$ python3 -q
>>> import numpy as np
>>> np.set_printoptions(suppress=True, linewidth=140)
>>> data = np.load("block12.npy")
>>> data
array([[2, 2, 1, 1, 0, 2, 1, 1, 5],
       [4, 2, 1, 2, 5, 0, 3, 1, 1],
       [3, 1, 1, 4, 2, 3, 3, 0, 0],
       [0, 1, 5, 2, 3, 1, 2, 2, 2],
       [3, 5, 0, 3, 5, 1, 4, 5, 1],
       [0, 0, 4, 4, 2, 3, 4, 2, 0],
       [4, 5, 0, 0, 5, 0, 3, 5, 4],
       [0, 3, 5, 1, 0, 1, 1, 3, 5],
       [0, 3, 0, 3, 4, 5, 2, 3, 1]])
>>> x = np.array([2, 2, 1, 1, 2, 1, 1, 1, 2])
>>> h1 = np.maximum(data @ x, 0)
>>> np.tanh(data @ x)
array([1., 1., 1., 1., 1., 1., 1., 1., 1.])
>>> data.T @ h1
array([540, 750, 417, 547, 856, 417, 699, 738, 580])
>>> h1
array([24, 31, 23, 24, 41, 21, 44, 27, 29])
>>> np.maximum(data @ (3 * x), 0)
array([ 72,  93,  69,  72, 123,  63, 132,  81,  87])
>>> r0 = np.array([-1, 2, -5, 2, 3, -1, -3, 4, 0])
>>> B = data + np.outer(r0, np.eye(9)[7])
>>> round(float(np.linalg.det(B) / np.linalg.det(data)), 2), round(1 + np.linalg.solve(data, r0)[7], 2)
(-9.1, np.float64(-9.1))
>>> B
array([[ 2.,  2.,  1.,  1.,  0.,  2.,  1.,  0.,  5.],
       [ 4.,  2.,  1.,  2.,  5.,  0.,  3.,  3.,  1.],
       [ 3.,  1.,  1.,  4.,  2.,  3.,  3., -5.,  0.],
       [ 0.,  1.,  5.,  2.,  3.,  1.,  2.,  4.,  2.],
       [ 3.,  5.,  0.,  3.,  5.,  1.,  4.,  8.,  1.],
       [ 0.,  0.,  4.,  4.,  2.,  3.,  4.,  1.,  0.],
       [ 4.,  5.,  0.,  0.,  5.,  0.,  3.,  2.,  4.],
       [ 0.,  3.,  5.,  1.,  0.,  1.,  1.,  7.,  5.],
       [ 0.,  3.,  0.,  3.,  4.,  5.,  2.,  3.,  1.]])
>>> np.linalg.matrix_rank(np.linalg.inv(B) - np.linalg.inv(data), tol=1e-8)
np.int64(1)
>>> x = np.array([8, 9, 8, 0, 6, 1, 4, 9, 9])
>>> y = B @ x
>>> y
array([ 93., 136.,  23., 130., 197.,  72., 173., 180., 100.])
>>> np.round(np.linalg.solve(B, B[:, 4]), 2) + 0
array([0., 0., 0., 0., 1., 0., 0., 0., 0.])
>>> np.round(np.linalg.solve(B, y + B[:, 0]), 2) + 0
array([9., 9., 8., 0., 6., 1., 4., 9., 9.])
>>> np.round(np.linalg.solve(B, y), 2) + 0
array([8., 9., 8., 0., 6., 1., 4., 9., 9.])
>>> np.round(np.linalg.solve(B, 4 * y), 2) + 0
array([32., 36., 32.,  0., 24.,  4., 16., 36., 36.])
>>> np.round(np.linalg.solve(B.T, B[4]), 2) + 0
array([0., 0., 0., 0., 1., 0., 0., 0., 0.])
>>> x = np.array([2, 0, 1, 2, 0, 0, 2, 2, 0])
>>> y = data @ x
>>> y
array([11, 21, 21, 17, 30, 24, 24, 15, 16])
>>> np.round(np.linalg.solve(data, data[:, 6]), 2) + 0
array([0., 0., 0., 0., 0., 0., 1., 0., 0.])
>>> m1 = np.load("layer10.npy")
>>> m1
array([[ 7, -3,  6, -2,  0, -2,  5,  0,  8,  0, -5,  0],
       [-2,  1, -2, -8,  0, -2,  0,  0,  5,  0,  5,  0],
       [ 5,  6,  7, -9,  0, -1, -2,  0,  9,  0, -4,  0],
       [ 3, -2, -7,  2,  0, -8,  3,  0, -9,  0, -6,  0],
       [ 0,  0,  0,  0,  5,  0,  0, -4,  0, -2,  0,  9],
       [ 2,  1, -5, -9,  0, -6, -5,  0, -9,  0,  6,  0],
       [ 8,  2,  0, -5,  0, -4,  8,  0, -3,  0, -4,  0],
       [ 0,  0,  0,  0, -4,  0,  0,  9,  0,  4,  0, -8],
       [ 8, -7,  4,  0,  0, -1, -8,  0, -6,  0, -6,  0],
       [ 0,  0,  0,  0,  0,  0,  0,  9,  0,  8,  0,  7],
       [ 9,  3,  5,  2,  0, -9,  9,  0,  7,  0,  5,  0],
       [ 0,  0,  0,  0,  3,  0,  0, -9,  0,  6,  0,  7]])
>>> m1 @ m1
array([[ 134,  -47,  121,  -65,    0,   31,  -42,    0,   33,    0, -167,    0],
       [  31,  -11,   83,   26,    0,   30,  -15,    0,   66,    0,   54,    0],
       [  49,  -29,  151, -128,    0,   84, -135,    0,  147,    0,  -41,    0],
       [-122,  -14,  -67,  122,    0,   88,  117,    0,    8,    0,  -45,    0],
       [   0,    0,    0,    0,   68,    0,    0, -155,    0,   12,    0,  126],
       [-110,   48,   62,  106,    0,   82,  109,    0,  222,    0,  137,    0],
       [  33,    9,   67,  -54,    0,   51,   97,    0,  121,    0,  -58,    0],
       [   0,    0,    0,    0,  -80,    0,    0,  205,    0,   28,    0, -136],
       [ -78,    0,   41,   41,    0,   92,  -33,    0,   92,    0,  -59,    0],
       [   0,    0,    0,    0,  -15,    0,    0,   90,    0,  142,    0,   33],
       [ 243,  -23,  167,  -37,    0,  -79,  147,    0,  161,    0, -169,    0],
       [   0,    0,    0,    0,   72,    0,    0, -102,    0,   48,    0,  190]])
>>> np.linalg.matrix_power(m1, 4)
array([[-17593,  -3429,   7511, -20264,      0,  23817, -55196,      0,  -3464,      0,   6007,      0],
       [  8887,  -4044,  26208,  -5055,      0,  13392,  -1725,      0,  32317,      0, -18384,      0],
       [ -6442,   -811,  30242, -15145,      0,  18835, -51801,      0,  30112,      0,   7414,      0],
       [-52327,  12435, -28107,  36029,      0,  18380,  42715,      0,  13361,      0,  29278,      0],
       [     0,      0,      0,      0,  25916,      0,      0, -54087,      0,   4228,      0,  53984],
       [-12594,   3126,  37302,  20233,      0,  34450,  40256,      0,  83374,      0, -17689,      0],
       [-11369,   1818,  23411,  -9800,      0,  27012, -14435,      0,  35953,      0,  -1318,      0],
       [     0,      0,      0,      0, -32052,      0,      0,  70817,      0,   2228,      0, -62876],
       [-46167,   7379,  -8582,  22313,      0,  23620,  -2344,      0,  19177,      0,  28561,      0],
       [     0,      0,      0,      0,  -7974,      0,      0,  30189,      0,  24088,      0,  -3174],
       [  4462, -14075,  38519, -45741,      0,  46797, -61243,      0,  18606,      0, -47292,      0],
       [     0,      0,      0,      0,  26016,      0,      0, -47130,      0,  13944,      0,  60628]])
>>> np.allclose(m1, m1.T)
False
>>> assert m1 == m1.T
Traceback (most recent call last):
  File "<python-input-32>", line 1, in <module>
    assert m1 == m1.T
           ^^^^^^^^^^
ValueError: The truth value of an array with more than one element is ambiguous. Use a.any() or a.all()
>>> np.round(np.sort(np.abs(np.linalg.eigvals(m1))), 2)
array([ 1.25,  1.48,  5.06,  5.06,  5.75, 13.11, 13.11, 13.78, 15.4 , 15.4 , 18.07, 19.49])
>>> np.allclose(m1 @ m1.T, m1.T @ m1)
False
